% python3 -q
>>> import numpy as np
>>> np.set_printoptions(precision=1, suppress=True, linewidth=140, legacy="1.25")
>>> out = np.array([[1, 3, 0, -2, 0], [3, 0, 3, 2, -2]])
>>> K = out.T @ out
>>> print(K)
[[10  3  9  4 -6]
 [ 3  9  0 -6  0]
 [ 9  0  9  6 -6]
 [ 4 -6  6  8 -4]
 [-6  0 -6 -4  4]]
>>> vals, evecs = np.linalg.eigh(K)
>>> print(vals.round(1) + 0)
[ 0.   0.   0.  13.9 26.1]
>>> print(np.round(evecs @ np.diag(vals) @ evecs.T, 1) + 0)
[[10.  3.  9.  4. -6.]
 [ 3.  9.  0. -6.  0.]
 [ 9.  0.  9.  6. -6.]
 [ 4. -6.  6.  8. -4.]
 [-6.  0. -6. -4.  4.]]
>>> print(np.round(np.linalg.svd(K, compute_uv=False), 1) + 0)
[26.1 13.9  0.   0.   0. ]
>>> r = np.linalg.matrix_rank(K)
>>> print(r)
2
>>> null = np.linalg.svd(K)[2][r:].T
>>> print(np.round(K @ null, 1) + 0)
[[0. 0. 0.]
 [0. 0. 0.]
 [0. 0. 0.]
 [0. 0. 0.]
 [0. 0. 0.]]
>>> print(np.round(null @ null.T, 1) + 0)
[[ 0.6 -0.2 -0.4 -0.1  0.2]
 [-0.2  0.4  0.   0.4  0. ]
 [-0.4  0.   0.7 -0.2  0.2]
 [-0.1  0.4 -0.2  0.6  0.1]
 [ 0.2  0.   0.2  0.1  0.8]]
>>> arr = np.array([[-2, -3, 4, 7, -7],
...     [0, 6, 6, 6, 9],
...     [8, -3, -5, 8, 7],
...     [-3, 6, -7, 1, -8],
...     [8, -2, -7, 0, 7],
...     [-7, 1, 9, 8, -6],
...     [-2, 15, 22, 25, 20]])
>>> out = arr / np.sqrt((arr ** 2).mean(axis=1, keepdims=True))
>>> print(np.linalg.matrix_rank(arr - arr.mean(axis=1, keepdims=True)))
4
>>> print(out[1])
[0.  1.  1.  1.  1.5]
>>> print(np.linalg.matrix_rank(out) == np.linalg.matrix_rank(arr))
True
>>> out = np.c_[arr[:, :2] @ np.array([[2, 1], [0, 2]]), np.array([2, -1, 1, -1, -1, 1, -1])]
>>> print(out)
[[ -4  -8   2]
 [  0  12  -1]
 [ 16   2   1]
 [ -6   9  -1]
 [ 16   4  -1]
 [-14  -5   1]
 [ -4  28  -1]]
>>> print(np.linalg.matrix_rank(out))
3
>>> J = np.loadtxt("dump.csv", delimiter=",")
>>> print(J)
[[ 0.7  0.3  0.4]
 [ 0.3  0.7 -0.3]
 [ 0.4 -0.3  0.5]]
>>> print(round(float(np.linalg.det(2 * J)), 1), np.round(np.linalg.det(J), 1))
-0.0 -0.0
>>> print(round(float(np.einsum("ij,ji->", J, J)), 1))
2.0
>>> print(round(float(np.linalg.det(J.T)), 1))
-0.0
>>> print(np.round(np.einsum("ii->", J), 1))
2.0
>>> print(np.round(np.poly(J), 1) + 0)
[ 1. -2.  1.  0.]
>>> print(np.kron(np.eye(2, dtype=int), J))
[[ 0.7  0.3  0.4  0.   0.   0. ]
 [ 0.3  0.7 -0.3  0.   0.  -0. ]
 [ 0.4 -0.3  0.5  0.  -0.   0. ]
 [ 0.   0.   0.   0.7  0.3  0.4]
 [ 0.   0.  -0.   0.3  0.7 -0.3]
 [ 0.  -0.   0.   0.4 -0.3  0.5]]
>>> r = np.linalg.matrix_rank(J)
>>> print(r)
2
>>> null = np.linalg.svd(J)[2][r:].T
>>> print([int(np.linalg.matrix_rank(np.delete(J, i, axis=0))) for i in range(3)])
[2, 2, 2]
>>> print(np.round(J @ null, 1) + 0)
[[0.]
 [0.]
 [0.]]
>>> vals, evecs = np.linalg.eigh(J)
>>> x = np.array([-2, 5, -3])
>>> print(round(x @ J @ x, 1))
35.8
>>> print(np.round(x @ J @ x / (x @ x), 1), round(vals[0], 1), round(float(vals[-1]), 1))
0.9 -0.0 1.0
>>> print(np.linalg.eigvalsh(J[1:, 1:]))
[0.3 1. ]
>>> print(np.round(np.abs(J).sum(axis=1).max(), 1), round(float(np.abs(vals).max()), 1))
1.4 1.0
>>> out = np.array([[1, 1], [1, -1]])
>>> rng = np.random.default_rng(121)
>>> m1 = np.kron(out, np.kron(out, out))[rng.permutation(8)][:2]
>>> print(m1)
[[ 1  1 -1 -1  1  1 -1 -1]
 [ 1 -1  1 -1 -1  1 -1  1]]
>>> out = m1 / np.sqrt((m1 ** 2).mean(axis=1, keepdims=True))
>>> print(np.linalg.norm(out, axis=1))
[2.8 2.8]
>>> U, s, Vh = np.linalg.svd(m1, full_matrices=False)
>>> print(np.sqrt((s ** 2).sum()), np.round(np.linalg.norm(m1), 1))
4.0 4.0
>>> print(U.shape, s.shape, Vh.shape)
(2, 2) (2,) (2, 8)
>>> print(np.allclose(U * s @ Vh, m1))
True
>>> print((s > 1e-8).sum())
2
>>> print(np.round(U.T @ m1 @ Vh.T, 1) + 0)
[[2.8 0. ]
 [0.  2.8]]
>>> print(U.T @ U)
[[1. 0.]
 [0. 1.]]
>>> gram = m1.T @ m1
>>> print(gram)
[[ 2  0  0 -2  0  2 -2  0]
 [ 0  2 -2  0  2  0  0 -2]
 [ 0 -2  2  0 -2  0  0  2]
 [-2  0  0  2  0 -2  2  0]
 [ 0  2 -2  0  2  0  0 -2]
 [ 2  0  0 -2  0  2 -2  0]
 [-2  0  0  2  0 -2  2  0]
 [ 0 -2  2  0 -2  0  0  2]]
>>> print((m1 @ m1.T).shape)
(2, 2)
>>> print(np.allclose(gram, gram.T))
True
>>> print(np.linalg.cond(J) > 100)
True
>>> print(np.round(np.linalg.norm(J, 2) / np.linalg.norm(J), 1))
0.7
>>> t3 = np.stack([m1, -1 * m1, m1[::-1]])
>>> print(t3.sum(axis=0))
[[ 1 -1  1 -1 -1  1 -1  1]
 [ 1  1 -1 -1  1  1 -1 -1]]
>>> print(np.einsum("bij,cij->bc", t3, t3))
[[ 16 -16   0]
 [-16  16   0]
 [  0   0  16]]
>>> print((t3 @ m1.T).shape)
(3, 2, 2)
>>> print(t3.shape)
(3, 2, 8)
>>> X = np.load("mat.npy")
>>> print(X)
[[1 2 5 1 3]
 [3 1 2 5 1]
 [1 3 1 2 5]
 [5 1 3 1 2]
 [2 5 1 3 1]]
>>> print(np.fft.fft(X[0]))
[12. +0.j  -2.3-1.4j -1.2+4.4j -1.2-4.4j -2.3+1.4j]
>>> print(X @ np.ones(5))
[12. 12. 12. 12. 12.]
>>> print((X @ X)[0])
[23 35 20 31 35]
>>> print(X @ (-1.0) ** np.arange(5))
[ 6.  0.  2.  8. -4.]
>>> F = np.loadtxt("test13.csv", delimiter=",")
>>> print(F)
[[ 0.  0.  9.  0.  0.]
 [ 0.  0.  0.  3. 10.]
 [ 0.  0.  7.  1.  0.]
 [ 0.  0.  2.  0.  0.]
 [ 0.  0.  0.  0.  6.]
 [ 0.  2.  4. 13.  0.]
 [ 0.  0.  0.  0. 14.]
 [ 0.  0.  7.  0.  0.]
 [ 0.  0.  0.  5.  9.]
 [ 8. 10.  0.  5.  0.]
 [ 0.  0.  0.  5.  8.]
 [ 3.  6.  0. 11.  0.]
 [ 0.  2.  0.  3.  6.]
 [ 0.  0.  3.  3.  0.]
 [ 0.  4.  0. 11.  5.]
 [ 0.  0.  0.  0.  4.]
 [ 0.  0.  0.  0.  6.]
 [ 0.  0.  0.  9.  3.]
 [ 0.  0.  0.  0.  4.]
 [ 0.  4.  5. 13.  0.]
 [ 0.  0.  6.  7.  0.]
 [ 0.  0.  2.  0.  5.]
 [ 0.  0.  7.  0.  8.]
 [ 0.  0.  6.  0.  0.]
 [ 0.  0.  3.  1. 14.]
 [ 0.  6.  0. 13.  3.]
 [ 0.  0.  9.  0.  0.]
 [ 3. 10.  0. 15.  0.]
 [ 0.  0.  0.  0. 16.]
 [ 0.  0.  9. 11.  0.]]
>>> dist = np.linalg.norm(F[:, None] - F[None], axis=-1)
>>> print((dist + 1e9 * np.eye(30)).round(6).argmin(axis=1))
[26  8  7 13 16 19 28  2 10 11  8 25 10  3 25 18  4 14 15  5 13  4 21  7  6 14  0 11  6 20]
>>> print(dist[18].round(6).argsort(kind="stable")[:4])
[15 18  4 16]
>>> print(dist[:5, :5])
[[ 0.  13.8  2.2  7.  10.8]
 [13.8  0.  12.4 10.6  5. ]
 [ 2.2 12.4  0.   5.1  9.3]
 [ 7.  10.6  5.1  0.   6.3]
 [10.8  5.   9.3  6.3  0. ]]
>>> print(np.flatnonzero(dist[18] < dist.mean() / 2))
[ 3  4 12 15 16 18 21]
>>> print(dist.shape)
(30, 30)
